$ python -q
>>> import numpy as np
>>> np.set_printoptions(precision=2, suppress=True, linewidth=140, sign=" ")
>>> data = np.load("arr.npy")
>>> print(data)
[[ 0  1  5  3]
 [-2 -1  3  1]
 [-1  0  4  2]]
>>> left, s, Vh = np.linalg.svd(data)
>>> print(np.argmax(s[:-1] / (s[1:] + 1e-6)) + 1)
2
>>> print(s.round(2) + 0)
[ 8.1   2.32  0.  ]
>>> M2 = left[:, :2] @ np.diag(s[:2]) @ Vh[:2]
>>> print(np.linalg.matrix_rank(data, rtol=0.05))
2
>>> print(round(np.linalg.norm(data - M2, 2), 2), round(float(s[2]), 2))
0.0 0.0
>>> print(M2.round(2) + 0)
[[ 0.  1.  5.  3.]
 [-2. -1.  3.  1.]
 [-1.  0.  4.  2.]]
>>> print(np.round(np.abs(data - M2).max(), 2))
0.0
>>> M2 = data / np.sqrt((data ** 2).mean(axis=1, keepdims=True))
>>> print(np.linalg.matrix_rank(M2) == np.linalg.matrix_rank(data))
True
>>> print(M2[2])
[-0.44  0.    1.75  0.87]
>>> print(np.linalg.matrix_rank(data - data.mean(axis=1, keepdims=True)))
1
>>> rank = np.linalg.matrix_rank(data)
>>> print(rank)
2
>>> ns = np.linalg.svd(data)[2][rank:].T
>>> print([int(np.linalg.matrix_rank(data[:i])) for i in range(1, len(data) + 1)])
[1, 2, 2]
>>> W1 = np.array([[-3, 3, -3], [4, -3, 3], [4, 0, 2], [1, -1, 3]])
>>> beta = np.array([-1, 1, -3])
>>> hid = np.maximum(data @ W1 + beta, 0)
>>> print((hid > 0).astype(int))
[[ 1  0  1]
 [ 1  0  1]
 [ 1  0  1]]
>>> print(hid)
[[ 26   0  19]
 [ 14   0   9]
 [ 20   0  14]]
>>> print((hid > 0).mean(axis=0))
[ 1.  0.  1.]
>>> cent = np.array([[-3, -5, 3], [2, 0, 1], [-1, -3, 2]])
>>> print(W1 @ cent)
[[ 18  24 -12]
 [-21 -29  15]
 [-14 -26  16]
 [ -8 -14   8]]
>>> print((hid @ cent).round(6).argmax(axis=1))
[ 2  2  2]
>>> print(np.linalg.matrix_rank(data, rtol=0.1))
2
>>> print(np.argsort(-np.linalg.norm(data, axis=0).round(6), kind="stable")[:3])
[ 2  3  0]
>>> J = np.load("m.npy")
>>> print(J)
[[ 13. -12.   4.]
 [-12.   6.  -3.]
 [  4.  -3.  -2.]]
>>> rng = np.random.default_rng(349660)
>>> labels = rng.permutation(3)
>>> print(labels)
[ 1  0  2]
>>> M2 = J[labels][:, labels]
>>> print(M2)
[[  6. -12.  -3.]
 [-12.  13.   4.]
 [ -3.   4.  -2.]]
>>> print(np.round(np.linalg.det(M2), 2), round(np.linalg.det(J[labels]), 2))
207.0 -207.0
>>> print(np.sort(np.abs(np.linalg.eigvals(M2))))
[  3.   3.  23.]
>>> print(np.diag(M2))
[ 6. 13. -2.]
>>> print(np.allclose(M2, J))
False
>>> print(round(np.linalg.eigvalsh(M2).min(), 2))
-3.0
>>> print([round(float(np.linalg.det(M2[:i, :i])), 2) + 0 for i in range(1, 4)])
[6.0, -66.0, 207.0]
>>> cov = J.T @ J
>>> print(np.linalg.svd(J, compute_uv=False) ** 2)
[ 529.    9.    9.]
>>> print(cov)
[[ 329. -240.   80.]
 [-240.  189.  -60.]
 [  80.  -60.   29.]]
>>> print(np.diag(cov))
[ 329.  189.   29.]
>>> print(np.linalg.matrix_rank(cov))
3
>>> M2 = np.linalg.inv(J)
>>> print(np.allclose(M2, J.T))
False
>>> print(np.linalg.det(J) * M2)
[[-21. -36.  12.]
 [-36. -42.  -9.]
 [ 12.  -9. -66.]]
>>> print(np.linalg.inv(M2))
[[ 13. -12.   4.]
 [-12.   6.  -3.]
 [  4.  -3.  -2.]]
>>> print(round(float(np.linalg.det(J) * np.linalg.det(M2)), 2))
1.0
>>> print(round(float(np.linalg.cond(J)), 2))
7.67
>>> print(round(np.linalg.slogdet(J)[0], 2))
1.0
>>> M2 = np.array([[3, -2, -1], [3, -3, 3], [0, 1, 3]])
>>> print(np.linalg.matrix_rank(J @ M2))
3
>>> print(J @ M2)
[[  3.  14. -37.]
 [-18.   3.  21.]
 [  3.  -1. -19.]]
>>> print(np.einsum("ij->j", J))
[ 5. -9. -1.]
>>> print(np.einsum("ik,kj->ji", J, M2))
[[  3. -18.   3.]
 [ 14.   3.  -1.]
 [-37.  21. -19.]]
>>> M2 = np.array([[1, -2, -2], [0, 1, -3], [-2, 0, 3]])
>>> X = np.tril(M2)
>>> print(X)
[[ 1  0  0]
 [ 0  1  0]
 [-2  0  3]]
>>> print(np.round(data @ np.linalg.pinv(data) @ data, 2) + 0)
[[ 0.  1.  5.  3.]
 [-2. -1.  3.  1.]
 [-1.  0.  4.  2.]]
>>> print(np.abs(np.diag(np.linalg.qr(data)[1])) > 1e-9)
[ True  True False]
>>> print(np.linalg.lstsq(data[:-1].T, data[-1])[2])
2
>>> print(np.allclose(data[:-1].T @ np.linalg.lstsq(data[:-1].T, data[-1])[0], data[-1]))
True
>>> def softmax(z):
...     e = np.exp(z - z.max(axis=-1, keepdims=True))
...     return e / e.sum(axis=-1, keepdims=True)
... 
>>> print(softmax(X[0]))
[ 0.58  0.21  0.21]
>>> print(np.round(softmax(10 * X[0]), 2) + 0)
[ 1.  0.  0.]
>>> print(softmax(X).sum(axis=1))
[ 1.  1.  1.]
>>> scores = X @ X.T / np.sqrt(3)
>>> print(np.round(softmax(scores), 2) + 0)
[[ 0.58  0.32  0.1 ]
 [ 0.26  0.47  0.26]
 [ 0.    0.    1.  ]]
>>> print(softmax(scores)[0] @ X)
[ 0.37  0.32  0.31]
>>> print(np.round(softmax(scores + np.triu(np.full(scores.shape, -np.inf), 1)), 2) + 0)
[[ 1.    0.    0.  ]
 [ 0.36  0.64  0.  ]
 [ 0.    0.    1.  ]]
>>> arr = np.load("out5.npy")
>>> print(arr)
[[ 2 -2  0]
 [ 0  2 -2]
 [-2  0  2]]
>>> left, s, Vh = np.linalg.svd(arr)
>>> print(np.argmax(s[:-1] / (s[1:] + 1e-6)) + 1)
2
>>> M2 = left[:, :2] @ np.diag(s[:2]) @ Vh[:2]
>>> print(round(np.linalg.norm(arr - M2) / np.linalg.norm(arr), 2))
0.0
>>> proj = np.triu(np.array([[1, 0, 1], [1, -1, 2], [-1, 1, 2]]), 1) + np.eye(3)
>>> M2 = proj @ arr @ np.linalg.inv(proj)
>>> print(round(np.linalg.det(M2), 2))
0.0
>>> print(np.round(np.poly(M2), 2) + 0)
[ 1. -6. 12.  0.]
>>> print(np.linalg.matrix_rank(M2))
2
>>> m1 = np.loadtxt("run3.csv", delimiter=",")
>>> print(m1)
[[ 0.42  0.42 -0.26]
 [ 0.42  0.42 -0.26]
 [-0.26 -0.26  0.17]]
>>> print(round(float(np.linalg.norm(m1, 2) / np.linalg.norm(m1)), 2))
1.0
>>> print([round(float(x), 2) for x in np.linalg.svd(m1, compute_uv=False)[:3]])
[1.0, 0.0, 0.0]
>>> print(np.argsort(-np.linalg.norm(m1, axis=0).round(6), kind="stable")[:3])
[ 0  1  2]
>>> r0, r1 = m1[2], m1[0]
>>> print(round(float(r0 @ r0), 2))
0.17
>>> print(round(float(r0 @ r1), 2))
-0.26
>>> p = (r0 @ r1) / (r0 @ r0) * r0
>>> print((r1 - p) @ r0)
0.0
>>> print(round(np.linalg.norm(r0 + r1) ** 2 + np.linalg.norm(r0 - r1) ** 2, 2))
1.17
>>> print(r1 - p)
[ 0.  0.  0.]
>>> print(np.linalg.matrix_rank(np.outer(r0, r1)))
1
>>> rank = np.linalg.matrix_rank(m1)
>>> print(rank)
1
>>> ns = np.linalg.svd(m1)[2][rank:].T
>>> print(ns @ ns.T)
[[ 0.58 -0.42  0.26]
 [-0.42  0.58  0.26]
 [ 0.26  0.26  0.83]]
>>> print([int(np.linalg.matrix_rank(np.delete(m1, i, axis=0))) for i in range(3)])
[1, 1, 1]
>>> print([int(np.linalg.matrix_rank(m1[:, :j + 1])) for j in range(3)])
[1, 1, 1]
>>> print(np.round(m1 @ ns, 2) + 0)
[[ 0.  0.]
 [ 0.  0.]
 [ 0.  0.]]
>>> print(ns.shape)
(3, 2)
>>> E = np.loadtxt("x.csv", delimiter=",")
>>> print(E)
[[-8.03 -0.27 -5.95]
 [ 5.91 -6.65 -4.57]
 [-3.13  3.68 -8.76]
 [ 4.32 -9.01 -0.43]
 [-2.82  3.9   8.76]
 [-3.25 -2.33 -9.17]
 [ 8.61  4.21  2.86]
 [-0.68 -8.41 -5.38]
 [ 5.4  -1.77  8.23]
 [ 3.17  9.4  -1.26]
 [ 4.1   1.14 -9.05]
 [ 2.73 -3.37 -9.01]
 [ 5.14 -8.44 -1.54]
 [ 1.05 -8.09  5.79]
 [-0.03 -6.86  7.27]
 [-4.4   5.5   7.1 ]
 [ 6.93  5.03  5.17]
 [-0.1  -8.62 -5.07]
 [-6.13 -7.79 -1.33]
 [-4.73  6.87 -5.51]
 [ 0.13 -2.01  9.8 ]]
>>> M2 = np.array([[3, -2], [-4, 3], [3, 9]])
>>> print(np.linalg.matrix_rank(E @ M2))
2
>>> print(np.einsum("ij->j", E))
[ 14.19 -33.89 -12.05]
>>> print(np.vstack([E, M2.T]).shape)
(23, 3)
>>> print(np.linalg.matrix_rank(np.vstack([E, M2.T])))
3
>>> F = np.array([[-0.51, -0.25, -1.99],
...     [-0.35, -0.15, -1.33],
...     [0.56, 0.27, 2.21],
...     [2.45, 1.21, 9.79],
...     [-3.06, -1.51, -12.22],
...     [1.96, 0.98, 7.85],
...     [3.69, 1.82, 14.65],
...     [1.1, 0.44, 4.3],
...     [-1.43, -0.71, -5.7],
...     [-3.24, -1.61, -13.01],
...     [3.3, 1.65, 13.22],
...     [0.83, 0.42, 3.27],
...     [1.4, 0.71, 5.74]])
>>> print(F)
[[ -0.51  -0.25  -1.99]
 [ -0.35  -0.15  -1.33]
 [  0.56   0.27   2.21]
 [  2.45   1.21   9.79]
 [ -3.06  -1.51 -12.22]
 [  1.96   0.98   7.85]
 [  3.69   1.82  14.65]
 [  1.1    0.44   4.3 ]
 [ -1.43  -0.71  -5.7 ]
 [ -3.24  -1.61 -13.01]
 [  3.3    1.65  13.22]
 [  0.83   0.42   3.27]
 [  1.4    0.71   5.74]]
>>> Xs = F - F.mean(axis=0)
>>> vecs = np.linalg.svd(Xs)[2][:1]
>>> M2 = Xs - Xs @ vecs.T @ vecs
>>> print((Xs @ vecs.T).std(axis=0))
[ 8.71]
>>> print(np.linalg.norm(M2, axis=1).round(6).argmax())
7
>>> print(round(float(np.linalg.norm(M2) / np.linalg.norm(Xs)), 2))
0.0
>>> x = np.array([0, 1, 1])
>>> rhs = F @ x
>>> print(np.round(np.linalg.solve(F.T @ F, F.T @ rhs), 2) + 0)
[ 0.  1.  1.]
>>> rhs = rhs + 0.1 * rng.normal(size=13)
>>> print(rhs)
[ -2.43  -1.42   2.41  11.07 -13.87   8.79  16.45   4.83  -6.39 -14.55  14.81   3.54   6.69]
>>> beta, *_ = np.linalg.lstsq(F, rhs)
>>> print([round(float(np.linalg.norm(np.linalg.solve(F.T @ F + lam * np.eye(3), F.T @ rhs))), 2) for lam in (0, 1, 10, 100)])
[3.6, 1.08, 1.07, 0.99]
>>> print(np.round(F.T @ (rhs - F @ beta), 2) + 0)
[ 0.  0.  0.]
>>> print(beta.round())
[-3. -1.  2.]
>>> Xs = E - E.mean(axis=1)
Traceback (most recent call last):
  File "<python-input-132>", line 1, in <module>
    Xs = E - E.mean(axis=1)
         ~~^~~~~~~~~~~~~~~~
ValueError: operands could not be broadcast together with shapes (21,3) (21,) 
>>> Xs = E - E.mean(axis=0)
>>> left, s, Vh = np.linalg.svd(Xs, full_matrices=False)
>>> print(s ** 2 / (s ** 2).sum())
[ 0.45  0.35  0.2 ]
>>> print(np.abs(Vh[-1]))
[ 0.96  0.15  0.23]
>>> print(np.searchsorted(np.cumsum(s ** 2) / (s ** 2).sum(), 0.9) + 1)
3
>>> print(np.linalg.matrix_rank(Xs))
3
>>> print((np.sign(left[:, 0]) == np.sign(left[0, 0])).astype(int))
[ 1  1  1  1  0  1  0  1  0  0  1  1  1  0  0  0  0  1  1  1  0]
>>> print(np.round(Xs.mean(axis=0), 2) + 0)
[ 0.  0.  0.]
>>> W1 = np.array([[0, -1, -4, -3, 0], [1, 5, 0, 4, -1], [-5, 1, 5, 4, -5]])
>>> beta = np.array([0, 2, 1, 1, 2])
>>> hid = np.maximum(F @ W1 + beta, 0)
>>> print(np.linalg.matrix_rank(hid))
5
>>> print((hid > 0).mean(axis=0))
[ 0.38  0.69  0.62  0.62  0.38]
>>> cent = np.array([[-1, 1], [1, -1], [3, 1], [-2, 2], [-3, 2]])
>>> print((hid @ cent).round(6).argmax(axis=1))
[ 1  1  1  1  1  1  1  1  1  1  1  1  1]
>>> Xs = (F - F.mean(axis=0)) / F.std(axis=0)
>>> print(np.argwhere(np.abs(Xs) > 2))
[]
>>> print(Xs.std(axis=0))
[ 1.  1.  1.]
>>> beta = np.linalg.lstsq(np.delete(Xs, 1, axis=1), Xs[:, 1])[0]
>>> print(np.abs(beta).argmax())
1
>>> print(beta)
[-1.31  2.31]
>>> K = np.load("data.npy")
>>> print(K)
[[ 1.    0.    0.    0.  ]
 [ 0.    0.5   0.    0.5 ]
 [ 0.    0.    0.67  0.33]
 [ 0.    0.    0.5   0.5 ]]
>>> left, s, Vh = np.linalg.svd(K, full_matrices=False)
>>> print(np.round(Vh @ Vh.T, 2) + 0)
[[ 1.  0.  0.  0.]
 [ 0.  1.  0.  0.]
 [ 0.  0.  1.  0.]
 [ 0.  0.  0.  1.]]
>>> print(round(float(np.sqrt((s ** 2).sum())), 2), round(float(np.linalg.norm(K)), 2))
1.6 1.6
>>> print(s / s[0])
[ 1.    0.93  0.57  0.12]
>>> print(np.round(left.T @ left, 2) + 0)
[[ 1.  0.  0.  0.]
 [ 0.  1.  0.  0.]
 [ 0.  0.  1.  0.]
 [ 0.  0.  0.  1.]]
>>> print(s)
[ 1.08  1.    0.62  0.13]
